$ python -q
>>> import numpy as np
>>> from numpy import linalg as LA
>>> np.set_printoptions(precision=2, suppress=True, linewidth=120)
>>> def rd(a):
...     return np.round(a, 2) + 0
... 
>>> Y = np.array([[-2, -3], [0, 0]])
>>> cent = np.array([[-1, -2, -1], [2, -2, -1], [-2, 0, -1]])
>>> arr = np.kron(Y, cent)
>>> arr
array([[ 2,  4,  2,  3,  6,  3],
       [-4,  4,  2, -6,  6,  3],
       [ 4,  0,  2,  6,  0,  3],
       [ 0,  0,  0,  0,  0,  0],
       [ 0,  0,  0,  0,  0,  0],
       [ 0,  0,  0,  0,  0,  0]])
>>> # rows and columns are dependent
>>> U, s, VT = LA.svd(arr)
>>> np.argmax(s[:-1] / (s[1:] + 1e-6)) + 1
np.int64(3)
>>> Y = U[:, :3] @ np.diag(s[:3]) @ VT[:3]
>>> print(rd(LA.norm(arr - Y, 2)), s[3])
0.0 0.0
>>> rd(Y)
array([[ 2.,  4.,  2.,  3.,  6.,  3.],
       [-4.,  4.,  2., -6.,  6.,  3.],
       [ 4.,  0.,  2.,  6.,  0.,  3.],
       [ 0.,  0.,  0.,  0.,  0.,  0.],
       [ 0.,  0.,  0.,  0.,  0.,  0.],
       [ 0.,  0.,  0.,  0.,  0.,  0.]])
>>> LA.matrix_rank(arr, rtol=0.05)
np.int64(3)
>>> rd(LA.norm(arr - Y) / LA.norm(arr))
np.float64(0.0)
>>> rd(np.abs(arr - Y).max())
np.float64(0.0)
>>> print(LA.matrix_rank(Y))
3
>>> ang = np.radians(45)
>>> R = np.eye(6)
>>> R[3, 3] = R[1, 1] = np.cos(ang)
>>> R[3, 1], R[1, 3] = -np.sin(ang), np.sin(ang)
>>> rd(R)
array([[ 1.  ,  0.  ,  0.  ,  0.  ,  0.  ,  0.  ],
       [ 0.  ,  0.71,  0.  ,  0.71,  0.  ,  0.  ],
       [ 0.  ,  0.  ,  1.  ,  0.  ,  0.  ,  0.  ],
       [ 0.  , -0.71,  0.  ,  0.71,  0.  ,  0.  ],
       [ 0.  ,  0.  ,  0.  ,  0.  ,  1.  ,  0.  ],
       [ 0.  ,  0.  ,  0.  ,  0.  ,  0.  ,  1.  ]])
>>> Y = arr @ R.T
>>> rd(np.abs(Y - arr).max(axis=0))
array([0.  , 5.41, 0.  , 3.71, 0.  , 0.  ])
>>> print(rd(LA.svd(arr, compute_uv=False)), rd(LA.svd(Y, compute_uv=False)))
[12.02 10.52  2.23  0.    0.    0.  ] [12.02 10.52  2.23  0.    0.    0.  ]
>>> rd(LA.svd(R, compute_uv=False))
array([1., 1., 1., 1., 1., 1.])
>>> rd(R.T @ R)
array([[1., 0., 0., 0., 0., 0.],
       [0., 1., 0., 0., 0., 0.],
       [0., 0., 1., 0., 0., 0.],
       [0., 0., 0., 1., 0., 0.],
       [0., 0., 0., 0., 1., 0.],
       [0., 0., 0., 0., 0., 1.]])
>>> U, s, VT = LA.svd(arr)
>>> vecs = VT[:(s > 1e-8).sum()]
>>> rng = np.random.default_rng(604)
>>> x0 = arr[2] + -2 * arr[4] + rng.integers(2) * np.eye(6)[0]
>>> x0
array([4., 0., 2., 6., 0., 3.])
>>> rd(LA.norm(x0 - vecs.T @ vecs @ x0))
np.float64(0.0)
>>> X = np.load("m.npy")
>>> X
array([[ 1,  2,  2,  0,  1,  0,  1],
       [ 0, 61,  2,  2,  2,  2,  1],
       [ 1,  0, 60,  1,  0,  1,  2],
       [ 0,  1,  1, 20,  1,  0,  1],
       [ 1,  2,  2,  1, 41,  2,  1],
       [ 1,  0,  0,  2,  0, 62,  2],
       [ 0,  1,  2,  0,  0,  2,  0]])
>>> LA.matrix_rank(X, rtol=0.1)
np.int64(5)
>>> LA.cond(X) > 100
np.True_
>>> np.argsort(-LA.norm(X, axis=0).round(6), kind="stable")[:3]
array([5, 1, 2])
>>> [round(float(x), 2) for x in LA.svd(X, compute_uv=False)[:3]]
[63.47, 60.8, 59.43]
>>> [round(float(x), 2) for x in LA.svd(arr, compute_uv=False)[:3]]
[12.02, 10.52, 2.23]
>>> LA.cond(arr) > 100
np.True_
>>> rd(LA.norm(arr, 2) / LA.norm(arr))
np.float64(0.75)
>>> np.argsort(-LA.norm(arr, axis=0).round(6), kind="stable")[:3]
array([3, 4, 0])
>>> print(LA.matrix_rank(arr, rtol=0.1))
3
>>> rd(LA.norm(arr, "nuc"))
np.float64(24.76)
>>> rd(LA.norm(arr, 2))
np.float64(12.02)
>>> rd(LA.norm(arr, 1)), rd(LA.norm(arr, np.inf))
(np.float64(15.0), np.float64(25.0))
>>> mat = np.load("sample5.npy")
>>> rd(mat)
array([[ 0.59,  1.21, -0.72],
       [ 1.21,  3.57,  0.26],
       [-0.72,  0.26,  3.85]])
>>> U, s, VT = LA.svd(mat, full_matrices=False)
>>> np.cumsum(s ** 2) / np.sum(s ** 2)
array([0.5, 1. , 1. ])
>>> rd(VT @ VT.T)
array([[1., 0., 0.],
       [0., 1., 0.],
       [0., 0., 1.]])
>>> rd(np.sqrt((s ** 2).sum())), rd(LA.norm(mat))
(np.float64(5.66), np.float64(5.66))
>>> (s > 1e-8).sum()
np.int64(2)
>>> rd(U.T @ U)
array([[1., 0., 0.],
       [0., 1., 0.],
       [0., 0., 1.]])
>>> print(U.shape, s.shape, VT.shape)
(3, 3) (3,) (3, 3)
>>> C2 = mat.T @ mat
>>> print(LA.matrix_rank(C2))
2
>>> rd(LA.svd(mat, compute_uv=False) ** 2)
array([16., 16.,  0.])
>>> print((mat @ mat.T).shape)
(3, 3)
>>> A = np.load("x.npy")
>>> A
array([[-0.98,  0.15,  0.99],
       [ 0.56, -0.04, -0.59],
       [ 0.81, -0.07, -0.83],
       [-0.31,  0.02,  0.33],
       [-1.  ,  0.21,  1.  ],
       [-0.99,  0.17,  0.99],
       [-0.97,  0.13,  0.98],
       [-0.74,  0.06,  0.77],
       [ 0.  ,  0.  ,  0.  ],
       [-0.16,  0.01,  0.17],
       [ 0.74, -0.06, -0.77],
       [-0.92,  0.1 ,  0.94],
       [-0.31,  0.02,  0.33],
       [ 0.98, -0.14, -0.98],
       [ 1.  , -0.2 , -1.  ],
       [-0.86,  0.08,  0.88],
       [ 0.89, -0.09, -0.91],
       [-0.94,  0.11,  0.95],
       [-0.31,  0.02,  0.33],
       [-0.94,  0.11,  0.95],
       [ 0.81, -0.07, -0.83],
       [-1.  ,  0.19,  1.  ],
       [ 0.98, -0.15, -0.99],
       [ 0.  ,  0.  ,  0.  ],
       [ 1.  , -0.2 , -1.  ],
       [ 0.98, -0.14, -0.98]])
>>> U, s, VT = LA.svd(A)
>>> np.argmax(s[:-1] / (s[1:] + 1e-6)) + 1
np.int64(1)
>>> Y = U[:, :1] @ np.diag(s[:1]) @ VT[:1]
>>> rd(LA.norm(A - Y, 2)), rd(s[1])
(np.float64(0.18), np.float64(0.18))
>>> rd(Y)
array([[-0.98,  0.14,  0.99],
       [ 0.57, -0.08, -0.58],
       [ 0.81, -0.11, -0.82],
       [-0.32,  0.04,  0.32],
       [-1.  ,  0.14,  1.01],
       [-0.99,  0.14,  1.  ],
       [-0.97,  0.13,  0.98],
       [-0.75,  0.1 ,  0.76],
       [ 0.  ,  0.  ,  0.  ],
       [-0.16,  0.02,  0.17],
       [ 0.75, -0.1 , -0.76],
       [-0.92,  0.13,  0.93],
       [-0.32,  0.04,  0.32],
       [ 0.97, -0.14, -0.99],
       [ 1.  , -0.14, -1.01],
       [-0.86,  0.12,  0.87],
       [ 0.89, -0.12, -0.9 ],
       [-0.94,  0.13,  0.95],
       [-0.32,  0.04,  0.32],
       [-0.94,  0.13,  0.95],
       [ 0.81, -0.11, -0.82],
       [-1.  ,  0.14,  1.01],
       [ 0.98, -0.14, -0.99],
       [ 0.  ,  0.  ,  0.  ],
       [ 1.  , -0.14, -1.01],
       [ 0.97, -0.14, -0.99]])
>>> C2 = Y.T @ Y
>>> LA.matrix_rank(C2)
np.int64(1)
>>> rd(np.diag(C2))
array([16.94,  0.33, 17.38])
>>> print(np.allclose(C2, C2.T))
True
>>> rd(LA.svd(Y, compute_uv=False) ** 2)
array([34.65,  0.  ,  0.  ])
>>> rd(LA.eigvalsh(C2)[::-1])
array([34.65,  0.  ,  0.  ])
>>> x0 = np.array([1, -2, 2])
>>> rhs = A @ x0
>>> print(rd(rhs))
[ 0.7  -0.54 -0.71  0.31  0.58  0.65  0.73  0.68  0.    0.16 -0.68  0.76  0.31 -0.7  -0.6   0.74 -0.75  0.74  0.31
  0.74 -0.71  0.62 -0.7   0.   -0.6  -0.7 ]
>>> rd(LA.pinv(A) @ A)
array([[1., 0., 0.],
       [0., 1., 0.],
       [0., 0., 1.]])
>>> rhs = rhs + 0.1 * rng.normal(size=26)
>>> rd(rhs)
array([ 0.71, -0.53, -0.44,  0.33,  0.5 ,  0.83,  0.61,  0.52,  0.08,  0.27, -0.68,  0.56,  0.2 , -0.63, -0.55,  0.75,
       -0.86,  0.65,  0.3 ,  0.78, -0.59,  0.76, -0.75,  0.  , -0.82, -0.83])
>>> beta, *_ = LA.lstsq(A, rhs)
>>> rd(LA.norm(rhs - A @ beta))
np.float64(0.53)
>>> rd(beta)
array([ 0.36, -0.76,  1.19])
>>> [round(float(LA.norm(LA.solve(A.T @ A + lam * np.eye(3), A.T @ rhs))), 2) for lam in (0, 1, 10, 100)]
[1.45, 0.5, 0.4, 0.13]
>>> print(beta.round())
[ 0. -1.  1.]
>>> round(np.log10(LA.cond(A)))
2
>>> LA.cond(A) > 100
np.True_
